% python3 -q
>>> import numpy as np
>>> np.set_printoptions(suppress=True, linewidth=160)
>>> M = np.load("data.npy")
>>> M
array([[ 0.,  2.,  2.],
       [ 0.,  1., -3.],
       [ 0.,  0., -1.]])
>>> # triangular: eigenvalues sit on the diagonal
>>> round(float(np.trace(np.linalg.pinv(M) @ M)), 4)
2.0
>>> np.round(M @ np.linalg.pinv(M) @ M, 4) + 0
array([[ 0.,  2.,  2.],
       [ 0.,  1., -3.],
       [ 0.,  0., -1.]])
>>> np.allclose(M[:-1].T @ np.linalg.lstsq(M[:-1].T, M[-1])[0], M[-1])
True
>>> np.linalg.lstsq(M[:-1].T, M[-1])[2]
np.int32(2)
>>> U, sigma, vt = np.linalg.svd(M)
>>> evecs = vt[:(sigma > 1e-8).sum()]
>>> rng = np.random.default_rng(7327)
>>> vec = M[0] + 2 * M[1] + rng.integers(2) * np.eye(3)[2]
>>> vec
array([ 0.,  4., -4.])
>>> np.round(evecs.T @ evecs, 4) + 0
array([[0., 0., 0.],
       [0., 1., 0.],
       [0., 0., 1.]])
>>> round(float(np.linalg.norm(vec - evecs.T @ evecs @ vec)), 4)
0.0
>>> U, sigma, vt = np.linalg.svd(M)
>>> np.argmax(sigma[:-1] / (sigma[1:] + 1e-6)) + 1
np.int64(2)
>>> out = U[:, :2] @ np.diag(sigma[:2]) @ vt[:2]
>>> round(np.linalg.norm(M - out) / np.linalg.norm(M), 4)
np.float64(0.0)
>>> hat = np.triu(np.array([[-9, 3, -9], [5, 3, 1], [-7, -5, 5]]), 1) + np.eye(3)
>>> out = hat @ M @ np.linalg.inv(hat)
>>> round(float(np.linalg.det(out)), 4)
0.0
>>> print(out)
[[ 0.  5. -3.]
 [ 0.  1. -5.]
 [ 0.  0. -1.]]
>>> np.linalg.matrix_rank(out)
np.int64(2)
>>> arr = np.load("out0.npy")
>>> print(arr)
[[-2  0  0  0]
 [ 0  1  0  0]
 [ 0  0  1  0]
 [ 0  0  0 -1]]
>>> ev, evecs = np.linalg.eigh(arr)
>>> vec = np.array([2, -2, 3, 2])
>>> np.round(np.linalg.eigvalsh(arr[1:, 1:]), 4)
array([-1.,  1.,  1.])
>>> evecs * np.abs(ev) @ evecs.T
array([[2., 0., 0., 0.],
       [0., 1., 0., 0.],
       [0., 0., 1., 0.],
       [0., 0., 0., 1.]])
>>> round(float(vec @ arr @ vec / (vec @ vec)), 4), ev[0], ev[-1]
(0.0476, np.float64(-2.0), np.float64(1.0))
>>> X = np.loadtxt("case17.csv", delimiter=",")
>>> X.round(4)
array([[ 0.7391, -0.4348,  0.087 , -0.2609, -0.4348],
       [-0.4348,  0.2754,  0.1449, -0.4348, -0.7246],
       [ 0.087 ,  0.1449,  0.971 ,  0.087 ,  0.1449],
       [-0.2609, -0.4348,  0.087 ,  0.7391, -0.4348],
       [-0.4348, -0.7246,  0.1449, -0.4348,  0.2754]])
>>> # equal to its transpose
>>> q = X.astype(float).copy()
>>> for j in range(5):
...     q[:, j] -= q[:, :j] @ (q[:, :j].T @ q[:, j])
...     q[:, j] /= np.linalg.norm(q[:, j])
... 
>>> np.round(q.T @ q, 4) + 0
array([[1., 0., 0., 0., 0.],
       [0., 1., 0., 0., 0.],
       [0., 0., 1., 0., 0.],
       [0., 0., 0., 1., 0.],
       [0., 0., 0., 0., 1.]])
>>> vec = np.array([6, 7, 7, 5, 7])
>>> rhs = X @ vec
>>> rhs.round(4)
array([-2.3478, -6.913 ,  9.7826, -3.3478, -6.913 ])
>>> print(np.round(np.linalg.solve(X, X[:, 0]), 4) + 0)
[1. 0. 0. 0. 0.]
>>> A = np.eye(3, dtype=int)[rng.permutation(3)] * np.array([1, -6, -1])
>>> A
array([[ 0,  0, -1],
       [ 1,  0,  0],
       [ 0, -6,  0]])
>>> # column 1 dominates
>>> lab = rng.permutation(3)
>>> out = A[:, lab] * rng.choice([-1, 1], 3)
>>> out
array([[ 0,  0,  1],
       [ 0, -1,  0],
       [ 6,  0,  0]])
>>> U, _, vt = np.linalg.svd(A.T @ out)
>>> U @ vt
array([[ 0., -1.,  0.],
       [-1.,  0.,  0.],
       [ 0.,  0., -1.]])
>>> np.round(np.linalg.lstsq(A, out)[0], 4)
array([[ 0., -1.,  0.],
       [-1.,  0.,  0.],
       [ 0.,  0., -1.]])
>>> print(np.kron(np.eye(2, dtype=int), A))
[[ 0  0 -1  0  0  0]
 [ 1  0  0  0  0  0]
 [ 0 -6  0  0  0  0]
 [ 0  0  0  0  0 -1]
 [ 0  0  0  1  0  0]
 [ 0  0  0  0 -6  0]]
>>> round(np.linalg.det(A.T), 4)
np.float64(6.0)
>>> np.einsum("ij,ji->", A, A)
np.int64(0)
>>> round(np.linalg.det(2 * A), 4), round(float(np.linalg.det(A)), 4)
(np.float64(48.0), 6.0)
>>> print(np.round(np.poly(A), 4) + 0)
[ 1.  0.  0. -6.]
>>> round(float(np.linalg.eigvals(A).sum().real), 4)
0.0
>>> mat = np.load("sample6.npy")
>>> mat
array([[ 0,  0,  3, -1,  3],
       [ 0,  0,  3, -1,  3]])
>>> # rows 0 and 1 are equal
>>> np.linalg.matrix_rank(mat, rtol=0.1)
np.int64(1)
>>> np.round(np.linalg.norm(mat, 2) / np.linalg.norm(mat), 4)
np.float64(1.0)
>>> np.linalg.cond(mat) > 100
np.True_
>>> np.argsort(-np.linalg.norm(mat, axis=0).round(6), kind="stable")[:3]
array([2, 4, 3])
>>> U, sigma, vt = np.linalg.svd(mat, full_matrices=False)
>>> np.allclose(U * sigma @ vt, mat)
True
>>> np.round(U.T @ mat @ vt.T, 4) + 0
array([[6.1644, 0.    ],
       [0.    , 0.    ]])
>>> np.cumsum(sigma ** 2) / np.sum(sigma ** 2)
array([1., 1.])
>>> print(np.round(U.T @ U, 4) + 0)
[[1. 0.]
 [0. 1.]]
>>> print((sigma > 1e-8).sum())
1
>>> np.round(vt @ vt.T, 4) + 0
array([[1., 0.],
       [0., 1.]])
>>> feats = np.array([[2, 0, 0, 0, 0, 0],
...     [2, 3, 0, 0, 0, 0],
...     [3, 1, 0, 0, 0, 0],
...     [0, 0, 2, 0, 0, 0],
...     [0, 0, 2, 3, 0, 0],
...     [0, 0, 3, 1, 0, 0],
...     [0, 0, 0, 0, 2, 0],
...     [0, 0, 0, 0, 2, 3],
...     [0, 0, 0, 0, 3, 1]])
>>> feats
array([[2, 0, 0, 0, 0, 0],
       [2, 3, 0, 0, 0, 0],
       [3, 1, 0, 0, 0, 0],
       [0, 0, 2, 0, 0, 0],
       [0, 0, 2, 3, 0, 0],
       [0, 0, 3, 1, 0, 0],
       [0, 0, 0, 0, 2, 0],
       [0, 0, 0, 0, 2, 3],
       [0, 0, 0, 0, 3, 1]])
>>> vec = np.array([0, 3, 2, 1, 0, 2])
>>> rhs = feats @ vec
>>> c, lr = np.zeros(6), 1 / np.linalg.norm(feats, 2) ** 2
>>> for i in range(30):
...     c -= lr * feats.T @ (feats @ c - rhs)
...     if i % 5 == 0: print(i, round(np.linalg.norm(feats @ c - rhs), 4))
... 
0 4.8911
5 1.9738
10 0.7965
15 0.3214
20 0.1297
25 0.0523
>>> print(round(np.linalg.cond(feats), 4))
2.4546
>>> vec = np.array([1, 3, 3])
>>> print(A @ np.ones(3))
[-1.  1. -6.]
>>> print(np.einsum("ij,j->i", A, vec))
[ -3   1 -18]
>>> A @ np.eye(3)[1]
array([ 0.,  0., -6.])
>>> vec = np.array([8, 9, 4, 0, 4, 1])
>>> rhs = feats @ vec
>>> np.round(np.linalg.solve(feats.T @ feats, feats.T @ rhs), 4) + 0
array([8., 9., 4., 0., 4., 1.])
>>> np.round(np.linalg.pinv(feats) @ feats, 4) + 0
array([[1., 0., 0., 0., 0., 0.],
       [0., 1., 0., 0., 0., 0.],
       [0., 0., 1., 0., 0., 0.],
       [0., 0., 0., 1., 0., 0.],
       [0., 0., 0., 0., 1., 0.],
       [0., 0., 0., 0., 0., 1.]])
>>> np.round(np.linalg.lstsq(feats, rhs)[0], 4)
array([8., 9., 4., 0., 4., 1.])
>>> rhs = rhs + 0.05 * rng.normal(size=9)
>>> rhs.round(4)
array([16.0174, 43.0118, 33.0377,  8.0308,  7.9492, 12.0711,  8.0781, 10.9898, 13.0015])
>>> c, *_ = np.linalg.lstsq(feats, rhs)
>>> [round(float(np.linalg.norm(np.linalg.solve(feats.T @ feats + lam * np.eye(6), feats.T @ rhs))), 2) for lam in (0, 1, 10, 100)]
[13.36, 12.63, 8.97, 2.4]
>>> print(round(np.linalg.norm(rhs - feats @ c), 4))
0.0647
>>> out = np.c_[feats[:, :1] @ np.array([[-1]]), np.array([-1, -3, 5, 0, 1, 1, -3, 3, -2])]
>>> out
array([[-2, -1],
       [-2, -3],
       [-3,  5],
       [ 0,  0],
       [ 0,  1],
       [ 0,  1],
       [ 0, -3],
       [ 0,  3],
       [ 0, -2]])
>>> np.round(np.linalg.norm(out - feats @ np.linalg.lstsq(feats, out)[0], axis=0), 4) + 0
array([0.    , 4.5887])
>>> np.linalg.matrix_rank(np.c_[feats, out])
np.int64(7)
>>> np.linalg.matrix_rank(out)
np.int64(2)
>>> print(np.round(np.linalg.norm(np.linalg.qr(feats)[0].T @ out, axis=0) ** 2 / ((out ** 2).sum(axis=0) + 1e-12), 4))
[1.     0.6431]
>>> feats.sum(axis=1)
array([2, 5, 4, 2, 5, 4, 2, 5, 4])
>>> np.abs(feats).max()
np.int64(3)
>>> round(float(np.linalg.norm(feats)), 4)
9.0
>>> np.round(np.linalg.svd(feats, compute_uv=False), 4)
array([4.8121, 4.8121, 4.8121, 1.9605, 1.9605, 1.9605])
>>> print(feats.shape)
(9, 6)
>>> W0 = np.load("m.npy")
>>> print(W0)
[[ 0  5  0]
 [ 4  0  0]
 [ 0  0 -6]]
>>> np.round(np.linalg.norm(W0, axis=0), 4)
array([4., 5., 6.])
>>> W0[:, 1] @ W0[:, 2]
np.int64(0)
>>> q, evecs = np.linalg.qr(W0[:, :2])[0], np.linalg.qr(W0[:, 2:])[0]
>>> sigma = np.linalg.svd(q.T @ evecs, compute_uv=False)
>>> sigma
array([0.])
>>> (sigma > 0.9).sum()
np.int64(0)
>>> np.degrees(np.arccos(sigma.clip(0, 1)))
array([90.])
>>> f = np.array([2, 1])
>>> print(np.convolve(W0[0], f))
[ 0 10  5  0]
>>> out = W0 / np.sqrt((W0 ** 2).mean(axis=1, keepdims=True))
>>> np.linalg.matrix_rank(out) == np.linalg.matrix_rank(W0)
np.True_
>>> out[0].round(4)
array([0.    , 1.7321, 0.    ])
>>> print(np.round(np.linalg.norm(out, axis=1), 4))
[1.7321 1.7321 1.7321]
>>> J = np.loadtxt("dump.csv", delimiter=",")
>>> print(J)
[[0.75 0.25]
 [0.2  0.8 ]]
>>> # row-stochastic, so 1 is an eigenvalue
>>> hat = np.triu(np.array([[0, 2], [5, 2]]), 1) + np.eye(2)
>>> out = hat @ J @ np.linalg.inv(hat)
>>> np.round(hat @ J - J @ hat, 4)
array([[ 0.4,  0.1],
       [ 0. , -0.4]])
>>> print(np.linalg.matrix_rank(out))
2
>>> lab = rng.permutation(2)
>>> out = J[:, lab] * rng.choice([-1, 1], 2)
>>> out
array([[-0.75, -0.25],
       [-0.2 , -0.8 ]])
>>> U, _, vt = np.linalg.svd(J.T @ out)
>>> np.round(np.linalg.lstsq(J, out)[0], 4) + 0
array([[-1.,  0.],
       [ 0., -1.]])
>>> vec = np.array([-8, 4])
>>> h = np.maximum(out @ vec, 0)
>>> np.round(np.tanh(out @ vec), 4)
array([ 0.9999, -0.9217])
>>> U, sigma, vt = np.linalg.svd(J, full_matrices=False)
>>> np.round(U.T @ U, 4) + 0
array([[1., 0.],
       [0., 1.]])
>>> np.allclose(U * sigma @ vt, J)
True
>>> np.round(sigma / sigma[0], 4)
array([1.   , 0.548])
>>> np.round(np.cumsum(sigma ** 2) / np.sum(sigma ** 2), 4)
array([0.769, 1.   ])
>>> vec = np.array([-2, -5])
>>> h = np.maximum(J @ vec, 0)
>>> J.T @ h
array([0., 0.])
>>> print(h)
[0. 0.]
>>> J * (h > 1e-9)[:, None]
array([[0., 0.],
       [0., 0.]])
>>> print(np.round(np.tanh(J @ vec), 4))
[-0.9919 -0.9997]
